$ python -q
>>> import numpy as np
>>> import numpy.linalg as la
>>> np.set_printoptions(suppress=True, linewidth=200)
>>> data = np.load("data.npy")
>>> data
array([[ 3., -1.,  1.,  1.],
       [ 2.,  0.,  4., -2.],
       [-5.,  1., -3., -1.],
       [-5.,  1., -1., -3.]])
>>> np.argsort(-la.norm(data, axis=0).round(6), kind="stable")[:3]
array([0, 2, 3])
>>> round(float(la.norm(data, 2) / la.norm(data)), 3)
0.898
>>> la.cond(data) > 100
np.True_
>>> round(float(la.eigvals(data).sum().real), 3)
-3.0
>>> np.einsum("ii->", data)
np.float64(-3.0)
>>> round(la.det(2 * data), 3), round(float(la.det(data)), 3)
(np.float64(0.0), 0.0)
>>> np.round(la.eigvals(data), 3) + 0
array([-2.,  1.,  0., -2.])
>>> round(la.det(data.T), 3)
np.float64(0.0)
>>> np.einsum("ij,ji->", data, data)
np.float64(9.0)
>>> np.kron(np.eye(2, dtype=int), data)
array([[ 3., -1.,  1.,  1.,  0., -0.,  0.,  0.],
       [ 2.,  0.,  4., -2.,  0.,  0.,  0., -0.],
       [-5.,  1., -3., -1., -0.,  0., -0., -0.],
       [-5.,  1., -1., -3., -0.,  0., -0., -0.],
       [ 0., -0.,  0.,  0.,  3., -1.,  1.,  1.],
       [ 0.,  0.,  0., -0.,  2.,  0.,  4., -2.],
       [-0.,  0., -0., -0., -5.,  1., -3., -1.],
       [-0.,  0., -0., -0., -5.,  1., -1., -3.]])
>>> F = np.load("layer7.npy")
>>> F
array([[ 2,  2,  2,  2,  2,  2,  2,  2,  2],
       [ 2,  4,  4,  4,  4,  4,  4,  4,  4],
       [ 2,  4,  6,  6,  6,  6,  6,  6,  6],
       [ 2,  4,  6,  8,  8,  8,  8,  8,  8],
       [ 2,  4,  6,  8, 10, 10, 10, 10, 10],
       [ 2,  4,  6,  8, 10, 12, 12, 12, 12],
       [ 2,  4,  6,  8, 10, 12, 14, 14, 14],
       [ 2,  4,  6,  8, 10, 12, 14, 16, 16],
       [ 2,  4,  6,  8, 10, 12, 14, 16, 18]])
>>> vals, vecs = la.eigh(F)
>>> vals.round(3)
array([ 0.514,  0.559,  0.646,  0.803,  1.09 ,  1.671,  3.099,  8.297, 73.321])
>>> np.round(np.abs(vecs[:, -1]), 3)
array([0.076, 0.149, 0.218, 0.282, 0.338, 0.384, 0.42 , 0.445, 0.457])
>>> np.abs(vecs[:, -1]).round(6).argmax()
np.int64(8)
>>> ang = np.radians(45)
>>> R = np.eye(9)
>>> R[3, 3] = R[1, 1] = np.cos(ang)
>>> R[3, 1], R[1, 3] = -np.sin(ang), np.sin(ang)
>>> R.round(3)
array([[ 1.   ,  0.   ,  0.   ,  0.   ,  0.   ,  0.   ,  0.   ,  0.   ,  0.   ],
       [ 0.   ,  0.707,  0.   ,  0.707,  0.   ,  0.   ,  0.   ,  0.   ,  0.   ],
       [ 0.   ,  0.   ,  1.   ,  0.   ,  0.   ,  0.   ,  0.   ,  0.   ,  0.   ],
       [ 0.   , -0.707,  0.   ,  0.707,  0.   ,  0.   ,  0.   ,  0.   ,  0.   ],
       [ 0.   ,  0.   ,  0.   ,  0.   ,  1.   ,  0.   ,  0.   ,  0.   ,  0.   ],
       [ 0.   ,  0.   ,  0.   ,  0.   ,  0.   ,  1.   ,  0.   ,  0.   ,  0.   ],
       [ 0.   ,  0.   ,  0.   ,  0.   ,  0.   ,  0.   ,  1.   ,  0.   ,  0.   ],
       [ 0.   ,  0.   ,  0.   ,  0.   ,  0.   ,  0.   ,  0.   ,  1.   ,  0.   ],
       [ 0.   ,  0.   ,  0.   ,  0.   ,  0.   ,  0.   ,  0.   ,  0.   ,  1.   ]])
>>> A2 = F @ R.T
>>> np.round(la.svd(F, compute_uv=False), 3), np.round(la.svd(A2, compute_uv=False), 3)
(array([73.321,  8.297,  3.099,  1.671,  1.09 ,  0.803,  0.646,  0.559,  0.514]), array([73.321,  8.297,  3.099,  1.671,  1.09 ,  0.803,  0.646,  0.559,  0.514]))
>>> A2.round(3) + 0
array([[ 2.   ,  2.828,  2.   ,  0.   ,  2.   ,  2.   ,  2.   ,  2.   ,  2.   ],
       [ 2.   ,  5.657,  4.   ,  0.   ,  4.   ,  4.   ,  4.   ,  4.   ,  4.   ],
       [ 2.   ,  7.071,  6.   ,  1.414,  6.   ,  6.   ,  6.   ,  6.   ,  6.   ],
       [ 2.   ,  8.485,  6.   ,  2.828,  8.   ,  8.   ,  8.   ,  8.   ,  8.   ],
       [ 2.   ,  8.485,  6.   ,  2.828, 10.   , 10.   , 10.   , 10.   , 10.   ],
       [ 2.   ,  8.485,  6.   ,  2.828, 10.   , 12.   , 12.   , 12.   , 12.   ],
       [ 2.   ,  8.485,  6.   ,  2.828, 10.   , 12.   , 14.   , 14.   , 14.   ],
       [ 2.   ,  8.485,  6.   ,  2.828, 10.   , 12.   , 14.   , 16.   , 16.   ],
       [ 2.   ,  8.485,  6.   ,  2.828, 10.   , 12.   , 14.   , 16.   , 18.   ]])
>>> rng = np.random.default_rng(780825)
>>> z = rng.permutation(9)
>>> z
array([5, 2, 7, 0, 3, 4, 8, 6, 1])
>>> A2 = R[z][:, z]
>>> np.allclose(A2, R)
False
>>> np.round(np.sort(np.abs(la.eigvals(A2))), 3)
array([1., 1., 1., 1., 1., 1., 1., 1., 1.])
>>> A2.round(3)
array([[ 1.   ,  0.   ,  0.   ,  0.   ,  0.   ,  0.   ,  0.   ,  0.   ,  0.   ],
       [ 0.   ,  1.   ,  0.   ,  0.   ,  0.   ,  0.   ,  0.   ,  0.   ,  0.   ],
       [ 0.   ,  0.   ,  1.   ,  0.   ,  0.   ,  0.   ,  0.   ,  0.   ,  0.   ],
       [ 0.   ,  0.   ,  0.   ,  1.   ,  0.   ,  0.   ,  0.   ,  0.   ,  0.   ],
       [ 0.   ,  0.   ,  0.   ,  0.   ,  0.707,  0.   ,  0.   ,  0.   , -0.707],
       [ 0.   ,  0.   ,  0.   ,  0.   ,  0.   ,  1.   ,  0.   ,  0.   ,  0.   ],
       [ 0.   ,  0.   ,  0.   ,  0.   ,  0.   ,  0.   ,  1.   ,  0.   ,  0.   ],
       [ 0.   ,  0.   ,  0.   ,  0.   ,  0.   ,  0.   ,  0.   ,  1.   ,  0.   ],
       [ 0.   ,  0.   ,  0.   ,  0.   ,  0.707,  0.   ,  0.   ,  0.   ,  0.707]])
>>> z = rng.permutation(9)
>>> A2 = F[:, z] * rng.choice([-1, 1], 9)
>>> A2
array([[ -2,   2,   2,  -2,  -2,  -2,   2,  -2,  -2],
       [ -4,   4,   4,  -4,  -2,  -4,   4,  -4,  -4],
       [ -6,   6,   6,  -4,  -2,  -6,   6,  -6,  -6],
       [ -8,   8,   8,  -4,  -2,  -6,   8,  -8,  -8],
       [-10,   8,  10,  -4,  -2,  -6,  10, -10, -10],
       [-12,   8,  12,  -4,  -2,  -6,  10, -12, -12],
       [-14,   8,  14,  -4,  -2,  -6,  10, -14, -12],
       [-16,   8,  16,  -4,  -2,  -6,  10, -14, -12],
       [-18,   8,  16,  -4,  -2,  -6,  10, -14, -12]])
>>> Uu, _, vt = la.svd(F.T @ A2)
>>> np.round(la.lstsq(F, A2)[0], 3) + 0
array([[ 0.,  0.,  0.,  0., -1.,  0.,  0.,  0.,  0.],
       [ 0.,  0.,  0., -1.,  0.,  0.,  0.,  0.,  0.],
       [ 0.,  0.,  0.,  0.,  0., -1.,  0.,  0.,  0.],
       [ 0.,  1.,  0.,  0.,  0.,  0.,  0.,  0.,  0.],
       [ 0.,  0.,  0.,  0.,  0.,  0.,  1.,  0.,  0.],
       [ 0.,  0.,  0.,  0.,  0.,  0.,  0.,  0., -1.],
       [ 0.,  0.,  0.,  0.,  0.,  0.,  0., -1.,  0.],
       [ 0.,  0.,  1.,  0.,  0.,  0.,  0.,  0.,  0.],
       [-1.,  0.,  0.,  0.,  0.,  0.,  0.,  0.,  0.]])
>>> z
array([8, 3, 7, 1, 0, 2, 4, 6, 5])
